>>> import numpy as np
>>> from numpy import linalg as LA
>>> np.set_printoptions(precision=1, suppress=True, linewidth=200)
>>> rng = np.random.default_rng(84)
>>> labels = rng.integers(0, 3, 5)
>>> m1 = np.array([[-2, 2, -1, -1, 2],
...     [1, 0, -1, 0, 0],
...     [1, 2, 2, 0, 1],
...     [-1, 2, -1, 0, -2],
...     [-2, 1, 1, 0, 1]]) * (labels[:, None] == labels)
>>> m1
array([[-2,  0,  0,  0,  2],
       [ 0,  0,  0,  0,  0],
       [ 0,  0,  2,  0,  0],
       [ 0,  2,  0,  0,  0],
       [-2,  0,  0,  0,  1]])
>>> # null space of dimension 1
>>> M2 = np.array([[3, 0], [4, 0], [0, 3], [3, 0], [0, 2]])
>>> LA.matrix_rank(m1 @ M2)
np.int64(2)
>>> np.einsum("ik,kj->ij", m1, M2)
array([[-6,  4],
       [ 0,  0],
       [ 0,  6],
       [ 8,  0],
       [-6,  2]])
>>> np.einsum("ij->j", m1)
array([-4,  2,  2,  0,  3])
>>> np.vstack([m1, M2.T]).shape
(7, 5)
>>> m1 @ M2
array([[-6,  4],
       [ 0,  0],
       [ 0,  6],
       [ 8,  0],
       [-6,  2]])
>>> M2.T @ m1.T
array([[-6,  0,  0,  8, -6],
       [ 4,  0,  6,  0,  2]])
>>> left, sv, Vh = LA.svd(m1)
>>> evecs = Vh[:(sv > 1e-8).sum()]
>>> x = m1[0] + 3 * m1[3] + rng.integers(2) * np.eye(5)[2]
>>> x
array([-2.,  6.,  1.,  0.,  2.])
>>> LA.matrix_rank(np.vstack([m1, x]))
np.int64(4)
>>> np.diag(evecs.T @ evecs)
array([1., 1., 1., 0., 1.])
>>> round(float(LA.norm(x - evecs.T @ evecs @ x)), 1)
0.0
>>> np.allclose(evecs.T @ evecs @ x, x)
True
>>> rank = LA.matrix_rank(m1)
>>> rank
np.int64(4)
>>> null = LA.svd(m1)[2][rank:].T
>>> null @ null.T
array([[0., 0., 0., 0., 0.],
       [0., 0., 0., 0., 0.],
       [0., 0., 0., 0., 0.],
       [0., 0., 0., 1., 0.],
       [0., 0., 0., 0., 0.]])
>>> [int(LA.matrix_rank(np.delete(m1, i, axis=0))) for i in range(5)]
[3, 4, 3, 3, 3]
>>> LA.matrix_rank(m1.T @ m1), LA.matrix_rank(m1 @ m1.T)
(np.int64(4), np.int64(4))
>>> hat = np.triu(np.array([[2, 2, 2, 2, 0],
...     [0, 2, 2, 0, 2],
...     [1, 0, 0, 0, 2],
...     [2, 2, 0, 2, 1],
...     [0, 0, 2, 0, 0]]), 1) + np.eye(5)
>>> M2 = hat @ m1 @ LA.inv(hat)
>>> hat @ m1 - m1 @ hat
array([[ 0.,  8.,  8.,  4.,  0.],
       [-4.,  0.,  4.,  0.,  2.],
       [-4.,  0.,  0.,  0., -2.],
       [-2.,  0., -4.,  0., -3.],
       [ 0.,  4.,  4.,  4.,  0.]])
